$ python -q
>>> import numpy as np
>>> np.set_printoptions(precision=1, suppress=True, linewidth=160, legacy="1.25")
>>> rd = lambda a: np.round(a, 1) + 0
>>> rng = np.random.default_rng(273675)
>>> ang = rng.uniform(0, 2 * np.pi, 30)
>>> O, _ = np.linalg.qr(np.array([[1.1, -0.9], [1.6, 0.1], [-1.9, -0.5], [0.6, 0.0], [-1.3, 0.1]]))
>>> data = 10 * np.c_[np.cos(ang), np.sin(ang)] @ O.T
>>> rd(data)
array([[ 7. ,  4.3, -3.5,  1.8, -4.2],
       [-6.9, -4.3,  3.6, -1.8,  4.2],
       [ 0.3, -5.2,  7.6, -1.8,  3.5],
       [-6.6,  2.9, -6.8,  0.7, -0.7],
       [ 3.4, -4.4,  7.8, -1.4,  2.4],
       [-8.3,  1.4, -5.3,  0.2,  0.6],
       [ 0.3, -5.2,  7.6, -1.8,  3.5],
       [ 8.7,  2.9, -0.8,  1.4, -3.6],
       [ 9.3,  1.8,  1. ,  1. , -3. ],
       [ 9.4,  1.2,  1.9,  0.8, -2.6],
       [-3.5, -5.2,  6.2, -2. ,  4.2],
       [ 9.4,  1.1,  2.1,  0.7, -2.5],
       [ 9.4,  1.3,  1.8,  0.8, -2.6],
       [ 7.9, -1.8,  5.8, -0.3, -0.2],
       [ 7.8,  3.8, -2.4,  1.6, -4. ],
       [ 6.4,  4.5, -4.1,  1.8, -4.3],
       [ 4.7, -4. ,  7.6, -1.2,  1.8],
       [-8.7, -3. ,  0.9, -1.4,  3.7],
       [ 9.1, -0.3,  3.9,  0.3, -1.5],
       [-8.8,  0.7, -4.6, -0.1,  1.1],
       [-3.1,  4.5, -7.8,  1.5, -2.5],
       [ 4.6, -4. ,  7.6, -1.2,  1.8],
       [-9. ,  0.3, -4. , -0.2,  1.5],
       [-0.9,  5.1, -7.7,  1.7, -3.3],
       [-4.6, -5.1,  5.6, -1.9,  4.3],
       [-8.5, -3.1,  1.2, -1.4,  3.7],
       [-9.4, -0.8, -2.4, -0.7,  2.3],
       [ 8.9, -0.6,  4.4,  0.1, -1.2],
       [ 1.1,  5.3, -7.3,  1.9, -3.8],
       [ 4.8, -3.9,  7.6, -1.2,  1.8]])
>>> t3 = np.stack([data, -1 * data, data[::-1]])
>>> np.linalg.matrix_rank(t3.reshape(3, -1))
2
>>> print(t3.shape)
(3, 30, 5)
>>> rd(t3.sum(axis=0))
array([[ 4.8, -3.9,  7.6, -1.2,  1.8],
       [ 1.1,  5.3, -7.3,  1.9, -3.8],
       [ 8.9, -0.6,  4.4,  0.1, -1.2],
       [-9.4, -0.8, -2.4, -0.7,  2.3],
       [-8.5, -3.1,  1.2, -1.4,  3.7],
       [-4.6, -5.1,  5.6, -1.9,  4.3],
       [-0.9,  5.1, -7.7,  1.7, -3.3],
       [-9. ,  0.3, -4. , -0.2,  1.5],
       [ 4.6, -4. ,  7.6, -1.2,  1.8],
       [-3.1,  4.5, -7.8,  1.5, -2.5],
       [-8.8,  0.7, -4.6, -0.1,  1.1],
       [ 9.1, -0.3,  3.9,  0.3, -1.5],
       [-8.7, -3. ,  0.9, -1.4,  3.7],
       [ 4.7, -4. ,  7.6, -1.2,  1.8],
       [ 6.4,  4.5, -4.1,  1.8, -4.3],
       [ 7.8,  3.8, -2.4,  1.6, -4. ],
       [ 7.9, -1.8,  5.8, -0.3, -0.2],
       [ 9.4,  1.3,  1.8,  0.8, -2.6],
       [ 9.4,  1.1,  2.1,  0.7, -2.5],
       [-3.5, -5.2,  6.2, -2. ,  4.2],
       [ 9.4,  1.2,  1.9,  0.8, -2.6],
       [ 9.3,  1.8,  1. ,  1. , -3. ],
       [ 8.7,  2.9, -0.8,  1.4, -3.6],
       [ 0.3, -5.2,  7.6, -1.8,  3.5],
       [-8.3,  1.4, -5.3,  0.2,  0.6],
       [ 3.4, -4.4,  7.8, -1.4,  2.4],
       [-6.6,  2.9, -6.8,  0.7, -0.7],
       [ 0.3, -5.2,  7.6, -1.8,  3.5],
       [-6.9, -4.3,  3.6, -1.8,  4.2],
       [ 7. ,  4.3, -3.5,  1.8, -4.2]])
>>> Ac = data - data.mean(axis=0)
>>> evecs = np.linalg.svd(Ac)[2][:2]
>>> M2 = Ac - Ac @ evecs.T @ evecs
>>> np.linalg.norm(M2, axis=1).round(6).argmax()
0
>>> rd((Ac @ evecs.T).std(axis=0))
array([7.4, 6.6])
>>> rd(M2.std(axis=0))
array([0., 0., 0., 0., 0.])
>>> labels = data[:, 0] > np.median(data[:, 0])
>>> u = data[labels].mean(axis=0) - data[~labels].mean(axis=0)
>>> print(labels.astype(int))
[1 0 0 0 1 0 0 1 1 1 0 1 1 1 1 1 1 0 1 0 0 1 0 0 0 0 0 1 0 1]
>>> Ac = data - data.mean(axis=0)
>>> Uu, sv, vt = np.linalg.svd(Ac, full_matrices=False)
>>> rd(sv)
array([40.5, 35.9,  0. ,  0. ,  0. ])
>>> (np.sign(Uu[:, 0]) == np.sign(Uu[0, 0])).astype(int)
array([1, 0, 0, 0, 1, 0, 0, 1, 1, 1, 0, 1, 1, 1, 1, 1, 1, 0, 1, 0, 0, 1, 0, 0, 0, 0, 0, 1, 0, 1])
>>> np.searchsorted(np.cumsum(sv ** 2) / (sv ** 2).sum(), 0.9) + 1
2
>>> u = np.array([3, 3, -7, 2])
>>> E = u[np.abs(np.subtract.outer(np.arange(4), np.arange(4)))]
>>> E
array([[ 3,  3, -7,  2],
       [ 3,  3,  3, -7],
       [-7,  3,  3,  3],
       [ 2, -7,  3,  3]])
>>> w1 = np.array([[-2, 2, -1, 1, -3],
...     [-3, -1, 3, -3, 3],
...     [-2, 0, 0, -3, 1],
...     [2, -1, -1, 3, -1]])
>>> beta = np.array([-1, 1, 2, -1, 1])
>>> H = np.maximum(E @ w1 + beta, 0)
>>> print(rd((H > 0).mean(axis=0)))
[0.8 0.8 0.8 0.5 0.5]
>>> H
array([[ 2,  2,  6, 20,  0],
       [ 0, 11, 15,  0, 11],
       [ 4,  0, 15,  0, 31],
       [16,  9,  0, 22,  0]])
>>> cent = np.array([[-8, -3], [9, -8], [4, -1], [9, 6], [2, -3]])
>>> H @ cent
array([[ 206,   92],
       [ 181, -136],
       [  90, -120],
       [ 151,   12]])
>>> w1 @ cent
array([[ 33,   6],
       [  6, -13],
       [ -9, -15],
       [ -4,  24]])
>>> G = H.T @ H
>>> np.linalg.matrix_rank(G)
4
>>> rd(np.linalg.svd(H, compute_uv=False) ** 2)
array([1576.6, 1098.4,  156.2,  102.8])
>>> G
array([[ 276,  148,   72,  392,  124],
       [ 148,  206,  177,  238,  121],
       [  72,  177,  486,  120,  630],
       [ 392,  238,  120,  884,    0],
       [ 124,  121,  630,    0, 1082]])
